% python3 -q
>>> import numpy as np
>>> np.set_printoptions(precision=2, suppress=True, linewidth=160)
>>> M = np.load("layer17.npy")
>>> M
array([[ 0.07, -0.84,  0.77,  0.63],
       [-0.02,  0.24, -0.22, -0.18],
       [ 0.07, -0.84,  0.77,  0.63],
       [-0.08,  0.96, -0.88, -0.72],
       [ 0.08, -0.96,  0.88,  0.72],
       [-0.14,  1.68, -1.54, -1.26]])
>>> # rank 1
>>> r0, g = M[3], M[0]
>>> round(float(r0 @ r0), 2)
2.22
>>> round(float(r0 @ g), 2)
-1.94
>>> p = (r0 @ g) / (r0 @ r0) * r0
>>> np.round(g - p, 2) + 0
array([0., 0., 0., 0.])
>>> np.outer(r0, g)
array([[-0.01,  0.07, -0.06, -0.05],
       [ 0.07, -0.81,  0.74,  0.6 ],
       [-0.06,  0.74, -0.68, -0.55],
       [-0.05,  0.6 , -0.55, -0.45]])
>>> round(float(np.linalg.norm(r0 + g) ** 2 + np.linalg.norm(r0 - g) ** 2), 2)
7.84
>>> Uu, sig, Vh = np.linalg.svd(M, full_matrices=False)
>>> np.abs(Vh[0])
array([0.05, 0.64, 0.59, 0.48])
>>> np.abs(Uu[:, 0]).round(6).argmax()
np.int64(5)
>>> sig.round(2) + 0
array([3.84, 0.  , 0.  , 0.  ])
>>> np.round(sig / sig[0], 2) + 0
array([1., 0., 0., 0.])
>>> np.round(Vh @ Vh.T, 2) + 0
array([[1., 0., 0., 0.],
       [0., 1., 0., 0.],
       [0., 0., 1., 0.],
       [0., 0., 0., 1.]])
>>> Uu, sig, Vh = np.linalg.svd(M)
>>> evecs = Vh[:(sig > 1e-8).sum()]
>>> rng = np.random.default_rng(28)
>>> x0 = M[4] + 2 * M[2] + rng.integers(2) * np.eye(4)[1]
>>> x0
array([ 0.22, -1.64,  2.42,  1.98])
>>> np.linalg.matrix_rank(np.vstack([M, x0]))
np.int64(2)
>>> np.round(np.diag(evecs.T @ evecs), 2) + 0
array([0.  , 0.41, 0.35, 0.23])
>>> x0 = np.array([1, 3, 2, 3])
>>> M @ (2 * x0)
array([ 1.96, -0.56,  1.96, -2.24,  2.24, -3.92])
>>> E = np.array([[-3, -2, 1, 2, -1],
...     [-3, -3, -3, -3, 1],
...     [1, 2, -2, 4, 5],
...     [-1, -5, -5, 4, 0]])
>>> E
array([[-3, -2,  1,  2, -1],
       [-3, -3, -3, -3,  1],
       [ 1,  2, -2,  4,  5],
       [-1, -5, -5,  4,  0]])
>>> M2 = E / np.linalg.norm(E, axis=1, keepdims=True)
>>> C2 = M2 @ M2.T
>>> np.argwhere(np.triu(np.abs(C2) > 0.95, 1))
array([], shape=(0, 2), dtype=int64)
>>> (C2 - 2 * np.eye(4)).round(6).argmax(axis=1)
array([3, 3, 3, 0])
>>> np.round(np.degrees(np.arccos(np.clip(C2[3, 2], -1, 1))), 2)
np.float64(74.98)
>>> (np.abs(C2) > 0.9).astype(int)
array([[1, 0, 0, 0],
       [0, 1, 0, 0],
       [0, 0, 1, 0],
       [0, 0, 0, 1]])
>>> np.linalg.svd(E, compute_uv=False)
array([9.16, 7.55, 4.74, 3.1 ])
>>> np.unravel_index(np.abs(E).argmax(), E.shape)
(np.int64(2), np.int64(4))
>>> np.abs(E).max()
np.int64(5)
>>> r0, g = E[1], E[2]
>>> r0 @ r0
np.int64(37)
>>> r0 @ g
np.int64(-10)
>>> p = (r0 @ g) / (r0 @ r0) * r0
>>> round(float((g - p) @ r0), 2)
0.0
>>> np.linalg.matrix_rank(np.outer(r0, g))
np.int64(1)
>>> g - p
array([ 0.19,  1.19, -2.81,  3.19,  5.27])
>>> np.outer(r0, g)
array([[ -3,  -6,   6, -12, -15],
       [ -3,  -6,   6, -12, -15],
       [ -3,  -6,   6, -12, -15],
       [ -3,  -6,   6, -12, -15],
       [  1,   2,  -2,   4,   5]])
>>> x0 = np.array([4, 0, 2, 2, 4])
>>> h1 = np.maximum(E @ x0, 0)
>>> np.maximum(E @ x0, 0) - np.maximum(-E @ x0, 0)
array([-10, -20,  28,  -6])
>>> np.flatnonzero(h1 > 1e-9)
array([2])
>>> h1
array([ 0,  0, 28,  0])
>>> E.T @ h1
array([ 28,  56, -56, 112, 140])
>>> M2 = E[0, 0] * E[1:] - np.outer(E[1:, 0], E[0])
>>> M2
array([[  0,   3,  12,  15,  -6],
       [  0,  -4,   5, -14, -14],
       [  0,  13,  16, -10,  -1]])
>>> E[:, 0] / E[0, 0]
array([ 1.  ,  1.  , -0.33,  0.33])
>>> J = np.load("data.npy")
>>> J
array([[39.48, 40.32, -0.29, 40.18,  0.65],
       [41.41, 38.37, -0.11, 38.88, -0.54],
       [41.44, 39.33, -0.73, 39.66, -1.45],
       [39.6 , 39.81, -0.55, 39.46, -1.69],
       [39.12, 39.27,  0.44, 38.79, -0.49],
       [40.1 , 40.32, -0.47, 41.92,  0.32],
       [38.55, 40.89,  0.28, 40.09,  1.89],
       [38.68, 39.5 ,  1.83, 41.02, -0.84],
       [40.48, 39.45, -0.09, 39.8 , -0.69],
       [38.5 , 39.93, -1.46, 39.77,  0.5 ],
       [41.3 , 38.14,  1.82, 39.78, -1.39],
       [41.28, 41.15,  1.42, 39.27, -1.25],
       [38.57, 39.19, -0.81, 38.98, -0.17],
       [39.55, 38.81,  0.44, 40.86, -1.65],
       [39.41, 40.84, -1.36, 40.62,  0.99],
       [40.53, 40.47,  1.51, 37.87,  0.13],
       [40.75, 39.82, -0.09, 41.28, -1.89],
       [40.61, 39.84,  0.39, 39.81, -0.06]])
>>> labels = J[:, 4] > np.median(J[:, 4])
>>> r0 = J[labels].mean(axis=0) - J[~labels].mean(axis=0)
>>> np.argsort(-np.abs(r0).round(6), kind="stable")
array([4, 0, 1, 2, 3])
>>> M2 = np.array([[3, -3, -3, 1]])
>>> data = np.block([[np.zeros((1, 1)), M2], [M2.T, np.zeros((4, 4))]])
>>> data
array([[ 0.,  3., -3., -3.,  1.],
       [ 3.,  0.,  0.,  0.,  0.],
       [-3.,  0.,  0.,  0.,  0.],
       [-3.,  0.,  0.,  0.,  0.],
       [ 1.,  0.,  0.,  0.,  0.]])
>>> # equal to its transpose
>>> np.linalg.cond(data) > 100
np.True_
>>> [round(float(x), 2) for x in np.linalg.svd(data, compute_uv=False)[:3]]
[5.29, 5.29, 0.0]
>>> np.linalg.matrix_rank(data, rtol=0.1)
np.int64(2)
>>> rk = np.linalg.matrix_rank(data)
>>> rk
np.int64(2)
>>> N = np.linalg.svd(data)[2][rk:].T
>>> N @ N.T
array([[ 0.  ,  0.  ,  0.  ,  0.  ,  0.  ],
       [ 0.  ,  0.68,  0.32,  0.32, -0.11],
       [ 0.  ,  0.32,  0.68, -0.32,  0.11],
       [ 0.  ,  0.32, -0.32,  0.68,  0.11],
       [ 0.  , -0.11,  0.11,  0.11,  0.96]])
>>> np.round(data @ N, 2) + 0
array([[0., 0., 0.],
       [0., 0., 0.],
       [0., 0., 0.],
       [0., 0., 0.],
       [0., 0., 0.]])
>>> np.allclose(data @ N, 0)
True
>>> Uu, sig, Vh = np.linalg.svd(data)
>>> sig.round(2) + 0
array([5.29, 5.29, 0.  , 0.  , 0.  ])
>>> np.argmax(sig[:-1] / (sig[1:] + 1e-6)) + 1
np.int64(2)
>>> M2 = Uu[:, :2] @ np.diag(sig[:2]) @ Vh[:2]
>>> np.round(np.linalg.norm(data - M2) / np.linalg.norm(data), 2)
np.float64(0.0)
>>> round(float(np.abs(data - M2).max()), 2)
0.0
>>> np.unique(data.round(6), axis=0).shape
(4, 5)
>>> np.round(np.trace(np.linalg.pinv(data) @ data), 2)
np.float64(2.0)
>>> np.linalg.lstsq(data[:-1].T, data[-1])[2]
np.int32(2)
>>> np.round(data @ np.linalg.pinv(data) @ data, 2) + 0
array([[ 0.,  3., -3., -3.,  1.],
       [ 3.,  0.,  0.,  0.,  0.],
       [-3.,  0.,  0.,  0.,  0.],
       [-3.,  0.,  0.,  0.,  0.],
       [ 1.,  0.,  0.,  0.,  0.]])
>>> K = np.loadtxt("case13.csv", delimiter=",")
>>> K
array([[4., 5., 5., 5., 2.],
       [5., 8., 3., 6., 6.],
       [8., 6., 0., 1., 4.],
       [9., 9., 9., 8., 5.],
       [3., 5., 7., 2., 8.]])
>>> M2 = np.linalg.inv(K)
>>> np.round(K @ M2, 2) + 0
array([[1., 0., 0., 0., 0.],
       [0., 1., 0., 0., 0.],
       [0., 0., 1., 0., 0.],
       [0., 0., 0., 1., 0.],
       [0., 0., 0., 0., 1.]])
>>> np.allclose(M2, K.T)
False
>>> np.round(np.linalg.inv(M2), 2) + 0
array([[4., 5., 5., 5., 2.],
       [5., 8., 3., 6., 6.],
       [8., 6., 0., 1., 4.],
       [9., 9., 9., 8., 5.],
       [3., 5., 7., 2., 8.]])
>>> np.round(np.linalg.det(K) * np.linalg.det(M2), 2)
np.float64(1.0)
>>> (np.abs(M2) > 1e-9).astype(int)
array([[1, 0, 1, 1, 1],
       [1, 1, 1, 1, 1],
       [1, 1, 1, 1, 1],
       [1, 1, 1, 1, 1],
       [1, 1, 1, 1, 1]])
